$ ipython --no-banner

In [1]: import numpy as np

In [2]: np.set_printoptions(precision=2, suppress=True, linewidth=200, legacy="1.25")

In [3]: W0 = np.load("out15.npy")

In [4]: W0
Out[4]: 
array([[ 4,  4,  4,  4,  4,  4],
       [ 4,  8,  8,  8,  8,  8],
       [ 4,  8, 12, 12, 12, 12],
       [ 4,  8, 12, 16, 16, 16],
       [ 4,  8, 12, 16, 20, 20],
       [ 4,  8, 12, 16, 20, 24]])

In [5]: x0 = np.ones(6)

In [6]: for _ in range(6):
   ...:     x0 = W0 @ x0
   ...:     x0 /= np.linalg.norm(x0)
   ...:     print(round(x0 @ W0 @ x0, 2))
   ...: 
68.74
68.83
68.83
68.83
68.83
68.83

In [7]: round(float(np.linalg.eigvalsh(W0)[-1]), 2)
Out[7]: 68.83

In [8]: x0
Out[8]: array([0.13, 0.26, 0.37, 0.46, 0.52, 0.55])

In [9]: x0 = np.array([2, 5, 2, 0, 5, 2])

In [10]: y = W0 @ x0

In [11]: y
Out[11]: array([ 64, 120, 156, 184, 212, 220])

In [12]: print(np.linalg.solve(W0, 4 * y))
[ 8. 20.  8.  0. 20.  8.]

In [13]: np.linalg.solve(W0, y)
Out[13]: array([2., 5., 2., 0., 5., 2.])

In [14]: np.linalg.solve(W0, W0[:, 4])
Out[14]: array([0., 0., 0., 0., 1., 0.])

In [15]: print(np.linalg.solve(W0, y + W0[:, 2]))
[2. 5. 3. 0. 5. 2.]

In [16]: np.linalg.solve(W0.T, W0[1])
Out[16]: array([0., 1., 0., 0., 0., 0.])

In [17]: ev, V = np.linalg.eigh(W0)

In [18]: print((ev > 1e-8).sum(), (ev < -1e-8).sum())
6 0

In [19]: print(np.round(V.T @ W0 @ V, 2) + 0)
[[ 1.06  0.    0.    0.    0.    0.  ]
 [ 0.    1.28  0.    0.    0.    0.  ]
 [ 0.    0.    1.78  0.    0.    0.  ]
 [ 0.    0.    0.    3.1   0.    0.  ]
 [ 0.    0.    0.    0.    7.95  0.  ]
 [ 0.    0.    0.    0.    0.   68.83]]

In [20]: np.round(V.T @ V, 2) + 0
Out[20]: 
array([[1., 0., 0., 0., 0., 0.],
       [0., 1., 0., 0., 0., 0.],
       [0., 0., 1., 0., 0., 0.],
       [0., 0., 0., 1., 0., 0.],
       [0., 0., 0., 0., 1., 0.],
       [0., 0., 0., 0., 0., 1.]])

In [21]: np.linalg.eigvalsh(W0 + 3 * np.eye(6))
Out[21]: array([ 4.06,  4.28,  4.78,  6.1 , 10.95, 71.83])

In [22]: V @ np.diag(ev) @ V.T
Out[22]: 
array([[ 4.,  4.,  4.,  4.,  4.,  4.],
       [ 4.,  8.,  8.,  8.,  8.,  8.],
       [ 4.,  8., 12., 12., 12., 12.],
       [ 4.,  8., 12., 16., 16., 16.],
       [ 4.,  8., 12., 16., 20., 20.],
       [ 4.,  8., 12., 16., 20., 24.]])

In [23]: ev
Out[23]: array([ 1.06,  1.28,  1.78,  3.1 ,  7.95, 68.83])

In [24]: m1 = np.load("test2.npy")

In [25]: print(m1)
[[7 5 0 2 2 2]
 [1 9 9 6 1 2]
 [6 8 0 2 9 1]
 [5 0 5 1 0 1]
 [6 5 1 0 8 4]
 [1 0 3 2 1 6]]

In [26]: ang = np.radians(134)

In [27]: Rm = np.eye(6)

In [28]: Rm[0, 0] = Rm[1, 1] = np.cos(ang)

In [29]: Rm[0, 1], Rm[1, 0] = -np.sin(ang), np.sin(ang)

In [30]: Rm
Out[30]: 
array([[-0.69, -0.72,  0.  ,  0.  ,  0.  ,  0.  ],
       [ 0.72, -0.69,  0.  ,  0.  ,  0.  ,  0.  ],
       [ 0.  ,  0.  ,  1.  ,  0.  ,  0.  ,  0.  ],
       [ 0.  ,  0.  ,  0.  ,  1.  ,  0.  ,  0.  ],
       [ 0.  ,  0.  ,  0.  ,  0.  ,  1.  ,  0.  ],
       [ 0.  ,  0.  ,  0.  ,  0.  ,  0.  ,  1.  ]])

In [31]: out = m1 @ Rm.T

In [32]: round(np.linalg.det(Rm), 2), round(np.trace(Rm), 2)
Out[32]: (1.0, 2.61)

In [33]: np.allclose(np.linalg.norm(m1, axis=1), np.linalg.norm(out, axis=1))
Out[33]: True

In [34]: out
Out[34]: 
array([[-8.46,  1.56,  0.  ,  2.  ,  2.  ,  2.  ],
       [-7.17, -5.53,  9.  ,  6.  ,  1.  ,  2.  ],
       [-9.92, -1.24,  0.  ,  2.  ,  9.  ,  1.  ],
       [-3.47,  3.6 ,  5.  ,  1.  ,  0.  ,  1.  ],
       [-7.76,  0.84,  1.  ,  0.  ,  8.  ,  4.  ],
       [-0.69,  0.72,  3.  ,  2.  ,  1.  ,  6.  ]])

In [35]: F = np.diag(20 * np.array([5, -2, 0, 1, -4, 3, 0, 3, -2, 3, 5])) + np.array([[2, 1, 0, 2, 3, 0, -2, -3, 3, -3, -3],
    ...:     [-3, -2, 2, 1, -2, 3, 0, 3, 1, 1, 0],
    ...:     [3, 3, 2, 2, 3, -2, -3, 3, -3, -2, -3],
    ...:     [3, -1, -2, -1, -3, -1, -3, -3, 2, 2, -2],
    ...:     [2, 1, 0, 1, 2, -3, 2, 2, 1, -3, -1],
    ...:     [-2, -2, -1, -2, 2, 2, 3, -3, -3, 2, 2],
    ...:     [-2, -1, 2, 3, 2, -2, -1, 3, -2, 0, 3],
    ...:     [1, -1, -2, -2, -2, 1, 0, 2, -2, 3, 0],
    ...:     [1, -2, 1, 0, -3, 2, -2, 1, 0, 2, -3],
    ...:     [-1, -2, 2, 2, 2, 3, 2, -3, 2, 1, -2],
    ...:     [1, -1, 2, -2, -1, -3, -3, 3, 2, 2, 0]])

In [36]: F
Out[36]: 
array([[102,   1,   0,   2,   3,   0,  -2,  -3,   3,  -3,  -3],
       [ -3, -42,   2,   1,  -2,   3,   0,   3,   1,   1,   0],
       [  3,   3,   2,   2,   3,  -2,  -3,   3,  -3,  -2,  -3],
       [  3,  -1,  -2,  19,  -3,  -1,  -3,  -3,   2,   2,  -2],
       [  2,   1,   0,   1, -78,  -3,   2,   2,   1,  -3,  -1],
       [ -2,  -2,  -1,  -2,   2,  62,   3,  -3,  -3,   2,   2],
       [ -2,  -1,   2,   3,   2,  -2,  -1,   3,  -2,   0,   3],
       [  1,  -1,  -2,  -2,  -2,   1,   0,  62,  -2,   3,   0],
       [  1,  -2,   1,   0,  -3,   2,  -2,   1, -40,   2,  -3],
       [ -1,  -2,   2,   2,   2,   3,   2,  -3,   2,  61,  -2],
       [  1,  -1,   2,  -2,  -1,  -3,  -3,   3,   2,   2, 100]])

In [37]: x0 = np.array([0, 0, 0, 2, 2, 0, 1, 1, 2, 0, 2])

In [38]: h1 = np.maximum(F @ x0, 0)

In [39]: np.tanh(F @ x0)
Out[39]: array([ 1.  ,  1.  , -0.96,  1.  , -1.  , -0.96,  1.  ,  1.  , -1.  ,  1.  ,  1.  ])

In [40]: np.maximum(F @ x0, 0) - np.maximum(-F @ x0, 0)
Out[40]: array([   5,    3,   -2,   26, -150,   -2,   14,   50,  -93,    7,  198])

In [41]: np.maximum(F @ (3 * x0), 0)
Out[41]: array([ 15,   9,   0,  78,   0,   0,  42, 150,   0,  21, 594])

In [42]: rng = np.random.default_rng(4300)

In [43]: labels = rng.permutation(11)

In [44]: out = F[:, labels] * rng.choice([-1, 1], 11)

In [45]: out
Out[45]: 
array([[  -2,    0,  102,    3,    1,    0,    3,    3,    3,   -3,   -2],
       [   0,   -3,   -3,    1,  -42,   -2,    0,   -1,   -2,    3,   -1],
       [  -3,    2,    3,   -3,    3,   -2,    3,    2,    3,    3,   -2],
       [  -3,    1,    3,    2,   -1,    2,    2,   -2,   -3,   -3,  -19],
       [   2,    3,    2,    1,    1,    0,    1,    3,  -78,    2,   -1],
       [   3,  -62,   -2,   -3,   -2,    1,   -2,   -2,    2,   -3,    2],
       [  -1,    2,   -2,   -2,   -1,   -2,   -3,    0,    2,    3,   -3],
       [   0,   -1,    1,   -2,   -1,    2,    0,   -3,   -2,   62,    2],
       [  -2,   -2,    1,  -40,   -2,   -1,    3,   -2,   -3,    1,    0],
       [   2,   -3,   -1,    2,   -2,   -2,    2,  -61,    2,   -3,   -2],
       [  -3,    3,    1,    2,   -1,   -2, -100,   -2,   -1,    3,    2]])

In [46]: left, _, Vt = np.linalg.svd(F.T @ out)

In [47]: np.round(left @ Vt, 2) + 0
Out[47]: 
array([[ 0.,  0.,  1.,  0.,  0.,  0.,  0.,  0.,  0.,  0.,  0.],
       [ 0.,  0.,  0.,  0.,  1.,  0.,  0.,  0.,  0.,  0.,  0.],
       [ 0.,  0.,  0.,  0.,  0., -1.,  0.,  0.,  0.,  0.,  0.],
       [ 0.,  0.,  0.,  0.,  0.,  0.,  0.,  0.,  0.,  0., -1.],
       [ 0.,  0.,  0.,  0.,  0.,  0.,  0.,  0.,  1.,  0.,  0.],
       [ 0., -1.,  0.,  0.,  0.,  0.,  0.,  0.,  0.,  0.,  0.],
       [ 1.,  0.,  0.,  0.,  0.,  0.,  0.,  0.,  0.,  0.,  0.],
       [ 0.,  0.,  0.,  0.,  0.,  0.,  0.,  0.,  0.,  1.,  0.],
       [ 0.,  0.,  0.,  1.,  0.,  0.,  0.,  0.,  0.,  0.,  0.],
       [ 0.,  0.,  0.,  0.,  0.,  0.,  0., -1.,  0.,  0.,  0.],
       [ 0.,  0.,  0.,  0.,  0.,  0., -1.,  0.,  0.,  0.,  0.]])

In [48]: labels
Out[48]: array([ 6,  5,  0,  8,  1,  2, 10,  9,  4,  7,  3])

In [49]: O, Rm = np.linalg.qr(F)

In [50]: np.trace(O @ O.T)
Out[50]: 11.0

In [51]: np.abs(np.diag(Rm))
Out[51]: array([102.21,  42.26,   5.12,  19.2 ,  78.12,  59.22,   4.79,  53.09,  35.73,  32.41,  48.83])

In [52]: np.round(O.T @ O, 2) + 0
Out[52]: 
array([[1., 0., 0., 0., 0., 0., 0., 0., 0., 0., 0.],
       [0., 1., 0., 0., 0., 0., 0., 0., 0., 0., 0.],
       [0., 0., 1., 0., 0., 0., 0., 0., 0., 0., 0.],
       [0., 0., 0., 1., 0., 0., 0., 0., 0., 0., 0.],
       [0., 0., 0., 0., 1., 0., 0., 0., 0., 0., 0.],
       [0., 0., 0., 0., 0., 1., 0., 0., 0., 0., 0.],
       [0., 0., 0., 0., 0., 0., 1., 0., 0., 0., 0.],
       [0., 0., 0., 0., 0., 0., 0., 1., 0., 0., 0.],
       [0., 0., 0., 0., 0., 0., 0., 0., 1., 0., 0.],
       [0., 0., 0., 0., 0., 0., 0., 0., 0., 1., 0.],
       [0., 0., 0., 0., 0., 0., 0., 0., 0., 0., 1.]])

In [53]: np.round(abs(Rm[0, 0]), 2), round(np.linalg.norm(F[:, 0]), 2)
Out[53]: (102.21, 102.21)

In [54]: np.round(O @ Rm, 2) + 0
Out[54]: 
array([[102.,   1.,   0.,   2.,   3.,   0.,  -2.,  -3.,   3.,  -3.,  -3.],
       [ -3., -42.,   2.,   1.,  -2.,   3.,   0.,   3.,   1.,   1.,   0.],
       [  3.,   3.,   2.,   2.,   3.,  -2.,  -3.,   3.,  -3.,  -2.,  -3.],
       [  3.,  -1.,  -2.,  19.,  -3.,  -1.,  -3.,  -3.,   2.,   2.,  -2.],
       [  2.,   1.,   0.,   1., -78.,  -3.,   2.,   2.,   1.,  -3.,  -1.],
       [ -2.,  -2.,  -1.,  -2.,   2.,  62.,   3.,  -3.,  -3.,   2.,   2.],
       [ -2.,  -1.,   2.,   3.,   2.,  -2.,  -1.,   3.,  -2.,   0.,   3.],
       [  1.,  -1.,  -2.,  -2.,  -2.,   1.,   0.,  62.,  -2.,   3.,   0.],
       [  1.,  -2.,   1.,   0.,  -3.,   2.,  -2.,   1., -40.,   2.,  -3.],
       [ -1.,  -2.,   2.,   2.,   2.,   3.,   2.,  -3.,   2.,  61.,  -2.],
       [  1.,  -1.,   2.,  -2.,  -1.,  -3.,  -3.,   3.,   2.,   2., 100.]])

In [55]: labels = rng.permutation(11)

In [56]: labels
Out[56]: array([ 6,  0,  2,  3,  5,  9,  4, 10,  7,  1,  8])

In [57]: out = F[labels][:, labels]

In [58]: np.diag(out)
Out[58]: array([ -1, 102,   2,  19,  62,  61, -78, 100,  62, -42, -40])

In [59]: out
Out[59]: 
array([[ -1,  -2,   2,   3,  -2,   0,   2,   3,   3,  -1,  -2],
       [ -2, 102,   0,   2,   0,  -3,   3,  -3,  -3,   1,   3],
       [ -3,   3,   2,   2,  -2,  -2,   3,  -3,   3,   3,  -3],
       [ -3,   3,  -2,  19,  -1,   2,  -3,  -2,  -3,  -1,   2],
       [  3,  -2,  -1,  -2,  62,   2,   2,   2,  -3,  -2,  -3],
       [  2,  -1,   2,   2,   3,  61,   2,  -2,  -3,  -2,   2],
       [  2,   2,   0,   1,  -3,  -3, -78,  -1,   2,   1,   1],
       [ -3,   1,   2,  -2,  -3,   2,  -1, 100,   3,  -1,   2],
       [  0,   1,  -2,  -2,   1,   3,  -2,   0,  62,  -1,  -2],
       [  0,  -3,   2,   1,   3,   1,  -2,   0,   3, -42,   1],
       [ -2,   1,   1,   0,   2,   2,  -3,  -3,   1,  -2, -40]])

In [60]: np.sort(np.abs(np.linalg.eigvals(out)))
Out[60]: array([  2.25,   2.25,  17.72,  41.08,  41.08,  59.36,  62.94,  62.94,  77.82, 100.9 , 100.9 ])

In [61]: J = np.loadtxt("arr.csv", delimiter=",")

In [62]: J
Out[62]: 
array([[ 1., -1.,  1., -1., -1.,  1., -1.,  1.],
       [ 1.,  1., -1., -1.,  1.,  1., -1., -1.],
       [ 1.,  1., -1., -1., -1., -1.,  1.,  1.],
       [ 1., -1., -1.,  1., -1.,  1.,  1., -1.],
       [ 1.,  1.,  1.,  1.,  1.,  1.,  1.,  1.],
       [ 1., -1., -1.,  1.,  1., -1., -1.,  1.],
       [ 1., -1.,  1., -1.,  1., -1.,  1., -1.],
       [ 1.,  1.,  1.,  1., -1., -1., -1., -1.]])

In [63]: u = np.array([2, -2, 1, 0, -1, 2, -2, 1])

In [64]: out = J + np.outer(u, np.eye(8)[7])

In [65]: np.linalg.matrix_rank(out - J)
Out[65]: 1

In [66]: np.round(np.linalg.det(out) / np.linalg.det(J), 2), round(1 + np.linalg.solve(J, u)[7], 2)
Out[66]: (1.88, 1.88)

In [67]: out
Out[67]: 
array([[ 1., -1.,  1., -1., -1.,  1., -1.,  3.],
       [ 1.,  1., -1., -1.,  1.,  1., -1., -3.],
       [ 1.,  1., -1., -1., -1., -1.,  1.,  2.],
       [ 1., -1., -1.,  1., -1.,  1.,  1., -1.],
       [ 1.,  1.,  1.,  1.,  1.,  1.,  1.,  0.],
       [ 1., -1., -1.,  1.,  1., -1., -1.,  3.],
       [ 1., -1.,  1., -1.,  1., -1.,  1., -3.],
       [ 1.,  1.,  1.,  1., -1., -1., -1.,  0.]])

In [68]: np.linalg.matrix_rank(np.linalg.inv(out) - np.linalg.inv(J), tol=1e-8)
Out[68]: 1

In [69]: out = np.array([[1, 0, 0],
    ...:     [0, 0, 1],
    ...:     [2, 0, 1],
    ...:     [0, 3, 3],
    ...:     [2, 2, 2],
    ...:     [2, 0, 3],
    ...:     [1, 3, 1],
    ...:     [2, 3, 0]])

In [70]: np.linalg.matrix_rank(np.vstack([J, out.T]))
Out[70]: 8

In [71]: np.einsum("ij->j", J)
Out[71]: array([8., 0., 0., 0., 0., 0., 0., 0.])

In [72]: np.einsum("ik,kj->ji", J, out)
Out[72]: 
array([[ 4.,  0., -2., -2., 10.,  0.,  2., -4.],
       [-5., -7.,  1.,  1., 11.,  5., -1., -5.],
       [-3.,  1., -7.,  3., 11., -1., -3., -1.]])

In [73]: np.linalg.matrix_rank(J @ out)
Out[73]: 3

In [74]: out.T @ J.T
Out[74]: 
array([[ 4.,  0., -2., -2., 10.,  0.,  2., -4.],
       [-5., -7.,  1.,  1., 11.,  5., -1., -5.],
       [-3.,  1., -7.,  3., 11., -1., -3., -1.]])

In [75]: J @ out
Out[75]: 
array([[ 4., -5., -3.],
       [ 0., -7.,  1.],
       [-2.,  1., -7.],
       [-2.,  1.,  3.],
       [10., 11., 11.],
       [ 0.,  5., -1.],
       [ 2., -1., -3.],
       [-4., -5., -1.]])

In [76]: print(np.einsum("ik,kj->ij", J, out))
[[ 4. -5. -3.]
 [ 0. -7.  1.]
 [-2.  1. -7.]
 [-2.  1.  3.]
 [10. 11. 11.]
 [ 0.  5. -1.]
 [ 2. -1. -3.]
 [-4. -5. -1.]]
